>>> import numpy as np
>>> np.set_printoptions(precision=1, suppress=True, linewidth=160, sign=" ")
>>> def rnd(a):
...     return np.round(a, 1) + 0
... 
>>> m1 = np.loadtxt("out19.csv", delimiter=",")
>>> m1
array([[ 0.,  7.,  0.],
       [-7.,  0., -5.],
       [ 0.,  5.,  0.]])
>>> # skew, so no eigenvalue has a real part
>>> try:
...     np.linalg.inv(m1)
... except np.linalg.LinAlgError as e:
...     print("failed:", e)
... 
failed: Singular matrix
>>> np.linalg.lstsq(m1[:-1].T, m1[-1])[2]
np.int32(2)
>>> rnd(np.trace(np.linalg.pinv(m1) @ m1))
np.float64(2.0)
>>> np.unique(m1.round(6), axis=0).shape
(3, 3)
>>> np.abs(np.diag(np.linalg.qr(m1)[1])) > 1e-9
array([ True,  True, False])
>>> U, s, Vh = np.linalg.svd(m1)
>>> np.argmax(s[:-1] / (s[1:] + 1e-6)) + 1
np.int64(2)
>>> rnd(s)
array([ 8.6,  8.6,  0. ])
>>> Y = U[:, :2] @ np.diag(s[:2]) @ Vh[:2]
>>> np.linalg.matrix_rank(m1, rtol=0.05)
np.int64(2)
>>> np.linalg.matrix_rank(Y)
np.int64(2)
>>> rng = np.random.default_rng(510)
>>> labels = rng.permutation(3)
>>> labels
array([ 1,  2,  0])
>>> Y = m1[labels][:, labels]
>>> Y
array([[ 0., -5., -7.],
       [ 5.,  0.,  0.],
       [ 7.,  0.,  0.]])
>>> rnd(np.sort(np.abs(np.linalg.eigvals(Y))))
array([ 0. ,  8.6,  8.6])
>>> rnd(np.linalg.det(Y)), rnd(np.linalg.det(m1[labels]))
(np.float64(0.0), np.float64(0.0))
